$ ipython --no-banner

In [1]: import numpy as np

In [2]: np.set_printoptions(precision=3, suppress=True, linewidth=160)

In [3]: arr = np.load("a.npy")

In [4]: arr
Out[4]: 
array([[-0.558,  0.999, -0.797, -0.934],
       [-0.969,  0.3  ,  0.774, -0.887],
       [-0.977,  0.949,  0.493, -0.965],
       [ 0.91 , -0.09 , -0.67 ,  0.757],
       [-0.726,  0.827,  0.06 , -0.753],
       [-0.862,  0.883,  0.188, -0.859],
       [ 0.94 , -0.282, -0.691,  0.831],
       [-0.235, -0.967,  0.721,  0.501],
       [ 0.814,  0.988, -0.922, -0.159],
       [ 0.11 , -0.867,  0.414,  0.478],
       [ 0.995, -0.501, -0.892,  0.967],
       [ 0.995,  0.197, -0.938,  0.947],
       [ 0.898,  0.778, -0.834,  0.508],
       [ 0.837, -0.943,  0.   ,  0.876],
       [-0.129, -0.178,  0.139, -0.02 ],
       [ 0.992, -0.992, -0.438,  0.991],
       [-0.997,  0.969,  0.774, -0.992],
       [ 0.178,  0.629, -0.363, -0.139],
       [ 0.951,  0.68 , -0.869,  0.701],
       [-0.986, -0.226,  0.896, -0.9  ],
       [ 0.991,  0.03 , -0.903,  0.932],
       [-0.999,  0.999,  0.485, -0.999],
       [-0.96 ,  0.845,  0.537, -0.927],
       [ 0.982,  0.05 , -0.864,  0.896],
       [ 0.551, -0.874,  0.168,  0.691],
       [ 0.998, -0.647, -0.929,  0.986],
       [ 0.998, -0.371, -0.941,  0.98 ],
       [-0.994,  0.168,  0.91 , -0.954],
       [ 0.149,  0.933, -0.617, -0.446],
       [-0.84 ,  0.766,  0.282, -0.804],
       [ 0.957, -0.291, -0.735,  0.862],
       [-1.   ,  0.917,  0.948, -0.997]])

In [5]: cov = np.cov(arr, rowvar=False)

In [6]: np.linalg.eigvalsh(cov)[::-1]
Out[6]: array([1.876, 0.466, 0.035, 0.012])

In [7]: np.polyfit(arr[:, 2], arr[:, 3], 1)
Out[7]: array([-0.832, -0.083])

In [8]: np.median(arr, axis=0)
Out[8]: array([ 0.163,  0.182, -0.181,  0.229])

In [9]: T = np.stack([arr, 4 * arr, arr[::-1]])

In [10]: T.shape
Out[10]: (3, 32, 4)

In [11]: np.linalg.matrix_rank(T.reshape(3, -1))
Out[11]: np.int64(2)

In [12]: proj = arr @ np.linalg.solve(arr.T @ arr, arr.T)

In [13]: round(np.trace(proj), 3)
Out[13]: np.float64(4.0)

In [14]: np.round(np.linalg.eigvalsh(proj), 3) + 0
Out[14]: array([0., 0., 0., 0., 0., 0., 0., 0., 0., 0., 0., 0., 0., 0., 0., 0., 0., 0., 0., 0., 0., 0., 0., 0., 0., 0., 0., 0., 1., 1., 1., 1.])

In [15]: np.allclose(proj @ proj, proj)
Out[15]: True

In [16]: proj @ arr[:, 1]
Out[16]: 
array([ 0.999,  0.3  ,  0.949, -0.09 ,  0.827,  0.883, -0.282, -0.967,  0.988, -0.867, -0.501,  0.197,  0.778, -0.943, -0.178, -0.992,  0.969,  0.629,  0.68 ,
       -0.226,  0.03 ,  0.999,  0.845,  0.05 , -0.874, -0.647, -0.371,  0.168,  0.933,  0.766, -0.291,  0.917])

In [17]: Xc = arr - arr.mean(axis=0)

In [18]: Uu, s, vt = np.linalg.svd(Xc, full_matrices=False)

In [19]: np.abs(vt[-1])
Out[19]: array([0.7  , 0.148, 0.207, 0.667])

In [20]: (np.sign(Uu[:, 0]) == np.sign(Uu[0, 0])).astype(int)
Out[20]: array([1, 1, 1, 0, 1, 1, 0, 0, 0, 0, 0, 0, 0, 0, 1, 0, 1, 1, 0, 1, 0, 1, 1, 0, 0, 0, 0, 1, 1, 1, 0, 1])

In [21]: np.round(Xc.mean(axis=0), 3) + 0
Out[21]: array([0., 0., 0., 0.])

In [22]: np.abs(Uu[:, 0]).argmax()
Out[22]: np.int64(31)

In [23]: vt[0] * np.sign(vt[0, np.abs(vt[0]).argmax()])
Out[23]: array([ 0.615, -0.328, -0.402,  0.593])

In [24]: np.linalg.matrix_rank(Xc)
Out[24]: np.int64(4)

In [25]: np.searchsorted(np.cumsum(s ** 2) / (s ** 2).sum(), 0.9) + 1
Out[25]: np.int64(2)

In [26]: cent = np.array([[1, 6, 6, 5, 0, 8, 9, 9],
    ...:     [6, 8, 2, 0, 7, 3, 2, 7],
    ...:     [1, 4, 1, 2, 9, 2, 2, 2],
    ...:     [3, 0, 6, 3, 5, 3, 6, 6],
    ...:     [3, 1, 3, 7, 8, 8, 7, 7],
    ...:     [1, 7, 5, 9, 7, 5, 7, 6],
    ...:     [6, 4, 0, 1, 9, 4, 1, 7],
    ...:     [6, 7, 1, 2, 2, 0, 7, 5]])

In [27]: rng = np.random.default_rng(439)

In [28]: m1 = (rng.random((29, 8)) < 0.25) @ cent

In [29]: m1
Out[29]: 
array([[ 0,  0,  0,  0,  0,  0,  0,  0],
       [ 8, 17,  8,  9, 11, 10, 18, 16],
       [ 3,  1,  3,  7,  8,  8,  7,  7],
       [ 6,  4,  0,  1,  9,  4,  1,  7],
       [ 0,  0,  0,  0,  0,  0,  0,  0],
       [ 3,  1,  3,  7,  8,  8,  7,  7],
       [ 5, 14, 14, 21, 15, 21, 23, 22],
       [11, 18, 15, 10, 21, 16, 19, 24],
       [ 4,  7, 11, 12, 12,  8, 13, 12],
       [ 7, 15,  7,  9, 14,  8,  9, 13],
       [24, 20, 12, 13, 31, 18, 23, 32],
       [ 2, 10,  7,  7,  9, 10, 11, 11],
       [11, 20, 11, 18, 31, 18, 18, 22],
       [13, 19,  7, 10, 23, 12, 10, 20],
       [ 1,  4,  1,  2,  9,  2,  2,  2],
       [ 7,  8, 14, 19, 20, 16, 20, 19],
       [ 7,  8,  1,  3, 18,  6,  3,  9],
       [ 3,  0,  6,  3,  5,  3,  6,  6],
       [ 1,  4,  1,  2,  9,  2,  2,  2],
       [ 7, 14,  6, 11,  9,  5, 14, 11],
       [ 9,  8,  8,  3, 12,  6,  8, 13],
       [ 3,  0,  6,  3,  5,  3,  6,  6],
       [13, 18,  6, 12, 18,  9, 15, 18],
       [16, 23, 11, 18, 24, 16, 23, 25],
       [ 0,  0,  0,  0,  0,  0,  0,  0],
       [10,  8,  7,  6, 23,  9,  9, 15],
       [20, 32, 14, 17, 25, 20, 26, 34],
       [ 0,  0,  0,  0,  0,  0,  0,  0],
       [16, 16,  5, 12, 28, 14, 17, 21]])

In [30]: Xc = m1 - m1.mean(axis=0)

In [31]: Uu, s, vt = np.linalg.svd(Xc, full_matrices=False)

In [32]: np.round(s ** 2 / (s ** 2).sum(), 3) + 0
Out[32]: array([0.869, 0.065, 0.033, 0.016, 0.008, 0.006, 0.003, 0.   ])

In [33]: np.linalg.matrix_rank(Xc)
Out[33]: np.int64(8)

In [34]: np.abs(vt[0]).argmax()
Out[34]: np.int64(7)

In [35]: round(float((s ** 2).sum() ** 2 / (s ** 4).sum()), 3)
Out[35]: 1.314

In [36]: vt[0] * np.sign(vt[0, np.abs(vt[0]).argmax()])
Out[36]: array([0.279, 0.398, 0.207, 0.282, 0.423, 0.304, 0.385, 0.471])

In [37]: s
Out[37]: array([106.507,  29.096,  20.804,  14.638,  10.299,   8.647,   5.751,   1.204])

In [38]: np.abs(vt[-1])
Out[38]: array([0.485, 0.106, 0.314, 0.039, 0.065, 0.433, 0.043, 0.678])
